In [1]: import numpy as np

In [2]: import numpy.linalg as la

In [3]: np.set_printoptions(precision=3, suppress=True, linewidth=160)

In [4]: tidy = lambda a: np.round(a, 3) + 0

In [5]: feats = np.loadtxt("block12.csv", delimiter=",")

In [6]: tidy(feats)
Out[6]: 
array([[ 0.994, -0.016,  0.031,  0.   ,  0.049, -0.006, -0.05 ],
       [-0.016,  0.96 ,  0.08 , -0.001,  0.125, -0.015, -0.127],
       [ 0.031,  0.08 ,  0.842,  0.002, -0.248,  0.03 ,  0.252],
       [ 0.   , -0.001,  0.002,  1.   ,  0.003,  0.   , -0.003],
       [ 0.049,  0.125, -0.248,  0.003,  0.612,  0.047,  0.395],
       [-0.006, -0.015,  0.03 ,  0.   ,  0.047,  0.994, -0.048],
       [-0.05 , -0.127,  0.252, -0.003,  0.395, -0.048,  0.598]])

In [7]: # symmetric

In [8]: tidy(la.norm(feats[6] - feats[2]))
Out[8]: np.float64(0.968)

In [9]: tidy(feats[6] @ feats[2])
Out[9]: np.float64(0.252)

In [10]: tidy(la.norm(feats, 2))
Out[10]: np.float64(1.0)

In [11]: tidy(la.norm(feats, axis=0))
Out[11]: array([0.997, 0.98 , 0.918, 1.   , 0.782, 0.997, 0.774])

In [12]: rank = la.matrix_rank(feats)

In [13]: rank
Out[13]: np.int64(6)

In [14]: ns = la.svd(feats)[2][rank:].T

In [15]: np.allclose(feats @ ns, 0)
Out[15]: True

In [16]: tidy(ns @ ns.T)
Out[16]: 
array([[ 0.006,  0.016, -0.031,  0.   , -0.049,  0.006,  0.05 ],
       [ 0.016,  0.04 , -0.08 ,  0.001, -0.125,  0.015,  0.127],
       [-0.031, -0.08 ,  0.158, -0.002,  0.248, -0.03 , -0.252],
       [ 0.   ,  0.001, -0.002,  0.   , -0.003,  0.   ,  0.003],
       [-0.049, -0.125,  0.248, -0.003,  0.388, -0.047, -0.395],
       [ 0.006,  0.015, -0.03 ,  0.   , -0.047,  0.006,  0.048],
       [ 0.05 ,  0.127, -0.252,  0.003, -0.395,  0.048,  0.402]])

In [17]: tidy(feats @ ns)
Out[17]: 
array([[0.],
       [0.],
       [0.],
       [0.],
       [0.],
       [0.],
       [0.]])

In [18]: tidy(ns[:, 0] / ns[np.abs(ns[:, 0]).round(6).argmax(), 0])
Out[18]: array([ 0.124,  0.316, -0.627,  0.008, -0.983,  0.12 ,  1.   ])

In [19]: tidy(feats.sum(axis=1))
Out[19]: array([1.002, 1.005, 0.989, 1.   , 0.983, 1.002, 1.017])

In [20]: np.count_nonzero(feats)
Out[20]: np.int64(49)

In [21]: tidy(feats.mean(axis=0))
Out[21]: array([0.143, 0.144, 0.141, 0.143, 0.14 , 0.143, 0.145])

In [22]: la.rank(feats)
---------------------------------------------------------------------------
AttributeError                            Traceback (most recent call last)
Cell In[22], line 1
----> 1 la.rank(feats)

AttributeError: module 'numpy.linalg' has no attribute 'rank'

In [23]: la.matrix_rank(feats, rtol=0.1)
Out[23]: np.int64(6)

In [24]: [round(float(x), 3) for x in la.svd(feats, compute_uv=False)[:3]]
Out[24]: [1.0, 1.0, 1.0]

In [25]: tidy(la.norm(feats, 2) / la.norm(feats))
Out[25]: np.float64(0.408)

In [26]: K = np.load("out3.npy")

In [27]: K
Out[27]: 
array([[0, 1, 0, 0, 0, 0, 1, 0, 0, 0, 0],
       [1, 0, 0, 0, 0, 0, 0, 1, 0, 0, 0],
       [0, 0, 0, 1, 0, 0, 0, 0, 0, 1, 0],
       [0, 0, 1, 0, 0, 0, 0, 1, 0, 1, 0],
       [0, 0, 0, 0, 0, 0, 0, 0, 0, 0, 1],
       [0, 0, 0, 0, 0, 0, 0, 0, 1, 0, 0],
       [1, 0, 0, 0, 0, 0, 0, 0, 1, 1, 0],
       [0, 1, 0, 1, 0, 0, 0, 0, 0, 0, 0],
       [0, 0, 0, 0, 0, 1, 1, 0, 0, 0, 0],
       [0, 0, 1, 1, 0, 0, 1, 0, 0, 0, 0],
       [0, 0, 0, 0, 1, 0, 0, 0, 0, 0, 0]])

In [28]: np.trace(K @ K @ K) // 6
Out[28]: np.int64(1)

In [29]: np.argwhere(np.triu(K))
Out[29]: 
array([[ 0,  1],
       [ 0,  6],
       [ 1,  7],
       [ 2,  3],
       [ 2,  9],
       [ 3,  7],
       [ 3,  9],
       [ 4, 10],
       [ 5,  8],
       [ 6,  8],
       [ 6,  9]])

In [30]: low = np.diag(K.sum(axis=1)) - K

In [31]: tidy(la.eigvalsh(low))
Out[31]: array([0.   , 0.   , 0.328, 0.761, 1.347, 2.   , 2.268, 3.   , 3.439, 4.04 , 4.818])

In [32]: la.matrix_rank(low)
Out[32]: np.int64(9)

In [33]: tidy(la.eigvalsh(K).min())
Out[33]: np.float64(-2.139)

In [34]: (la.matrix_power((K != 0) + (K.T != 0) + np.eye(11), 11) > 0).astype(int)
Out[34]: 
array([[1, 1, 1, 1, 0, 1, 1, 1, 1, 1, 0],
       [1, 1, 1, 1, 0, 1, 1, 1, 1, 1, 0],
       [1, 1, 1, 1, 0, 1, 1, 1, 1, 1, 0],
       [1, 1, 1, 1, 0, 1, 1, 1, 1, 1, 0],
       [0, 0, 0, 0, 1, 0, 0, 0, 0, 0, 1],
       [1, 1, 1, 1, 0, 1, 1, 1, 1, 1, 0],
       [1, 1, 1, 1, 0, 1, 1, 1, 1, 1, 0],
       [1, 1, 1, 1, 0, 1, 1, 1, 1, 1, 0],
       [1, 1, 1, 1, 0, 1, 1, 1, 1, 1, 0],
       [1, 1, 1, 1, 0, 1, 1, 1, 1, 1, 0],
       [0, 0, 0, 0, 1, 0, 0, 0, 0, 0, 1]])

In [35]: tidy(la.det(K))
Out[35]: np.float64(4.0)

In [36]: (K != 0).astype(int)
Out[36]: 
array([[0, 1, 0, 0, 0, 0, 1, 0, 0, 0, 0],
       [1, 0, 0, 0, 0, 0, 0, 1, 0, 0, 0],
       [0, 0, 0, 1, 0, 0, 0, 0, 0, 1, 0],
       [0, 0, 1, 0, 0, 0, 0, 1, 0, 1, 0],
       [0, 0, 0, 0, 0, 0, 0, 0, 0, 0, 1],
       [0, 0, 0, 0, 0, 0, 0, 0, 1, 0, 0],
       [1, 0, 0, 0, 0, 0, 0, 0, 1, 1, 0],
       [0, 1, 0, 1, 0, 0, 0, 0, 0, 0, 0],
       [0, 0, 0, 0, 0, 1, 1, 0, 0, 0, 0],
       [0, 0, 1, 1, 0, 0, 1, 0, 0, 0, 0],
       [0, 0, 0, 0, 1, 0, 0, 0, 0, 0, 0]])

In [37]: t = np.radians(120)

In [38]: R = np.eye(11)

In [39]: R[3, 3] = R[0, 0] = np.cos(t)

In [40]: R[3, 0], R[0, 3] = -np.sin(t), np.sin(t)

In [41]: tidy(R)
Out[41]: 
array([[-0.5  ,  0.   ,  0.   ,  0.866,  0.   ,  0.   ,  0.   ,  0.   ,  0.   ,  0.   ,  0.   ],
       [ 0.   ,  1.   ,  0.   ,  0.   ,  0.   ,  0.   ,  0.   ,  0.   ,  0.   ,  0.   ,  0.   ],
       [ 0.   ,  0.   ,  1.   ,  0.   ,  0.   ,  0.   ,  0.   ,  0.   ,  0.   ,  0.   ,  0.   ],
       [-0.866,  0.   ,  0.   , -0.5  ,  0.   ,  0.   ,  0.   ,  0.   ,  0.   ,  0.   ,  0.   ],
       [ 0.   ,  0.   ,  0.   ,  0.   ,  1.   ,  0.   ,  0.   ,  0.   ,  0.   ,  0.   ,  0.   ],
       [ 0.   ,  0.   ,  0.   ,  0.   ,  0.   ,  1.   ,  0.   ,  0.   ,  0.   ,  0.   ,  0.   ],
       [ 0.   ,  0.   ,  0.   ,  0.   ,  0.   ,  0.   ,  1.   ,  0.   ,  0.   ,  0.   ,  0.   ],
       [ 0.   ,  0.   ,  0.   ,  0.   ,  0.   ,  0.   ,  0.   ,  1.   ,  0.   ,  0.   ,  0.   ],
       [ 0.   ,  0.   ,  0.   ,  0.   ,  0.   ,  0.   ,  0.   ,  0.   ,  1.   ,  0.   ,  0.   ],
       [ 0.   ,  0.   ,  0.   ,  0.   ,  0.   ,  0.   ,  0.   ,  0.   ,  0.   ,  1.   ,  0.   ],
       [ 0.   ,  0.   ,  0.   ,  0.   ,  0.   ,  0.   ,  0.   ,  0.   ,  0.   ,  0.   ,  1.   ]])

In [42]: B = K @ R.T

In [43]: tidy(B)
Out[43]: 
array([[ 0.   ,  1.   ,  0.   ,  0.   ,  0.   ,  0.   ,  1.   ,  0.   ,  0.   ,  0.   ,  0.   ],
       [-0.5  ,  0.   ,  0.   , -0.866,  0.   ,  0.   ,  0.   ,  1.   ,  0.   ,  0.   ,  0.   ],
       [ 0.866,  0.   ,  0.   , -0.5  ,  0.   ,  0.   ,  0.   ,  0.   ,  0.   ,  1.   ,  0.   ],
       [ 0.   ,  0.   ,  1.   ,  0.   ,  0.   ,  0.   ,  0.   ,  1.   ,  0.   ,  1.   ,  0.   ],
       [ 0.   ,  0.   ,  0.   ,  0.   ,  0.   ,  0.   ,  0.   ,  0.   ,  0.   ,  0.   ,  1.   ],
       [ 0.   ,  0.   ,  0.   ,  0.   ,  0.   ,  0.   ,  0.   ,  0.   ,  1.   ,  0.   ,  0.   ],
       [-0.5  ,  0.   ,  0.   , -0.866,  0.   ,  0.   ,  0.   ,  0.   ,  1.   ,  1.   ,  0.   ],
       [ 0.866,  1.   ,  0.   , -0.5  ,  0.   ,  0.   ,  0.   ,  0.   ,  0.   ,  0.   ,  0.   ],
       [ 0.   ,  0.   ,  0.   ,  0.   ,  0.   ,  1.   ,  1.   ,  0.   ,  0.   ,  0.   ,  0.   ],
       [ 0.866,  0.   ,  1.   , -0.5  ,  0.   ,  0.   ,  1.   ,  0.   ,  0.   ,  0.   ,  0.   ],
       [ 0.   ,  0.   ,  0.   ,  0.   ,  1.   ,  0.   ,  0.   ,  0.   ,  0.   ,  0.   ,  0.   ]])

In [44]: tidy(np.abs(B - K).max(axis=0))
Out[44]: array([1.5, 0. , 0. , 1.5, 0. , 0. , 0. , 0. , 0. , 0. , 0. ])
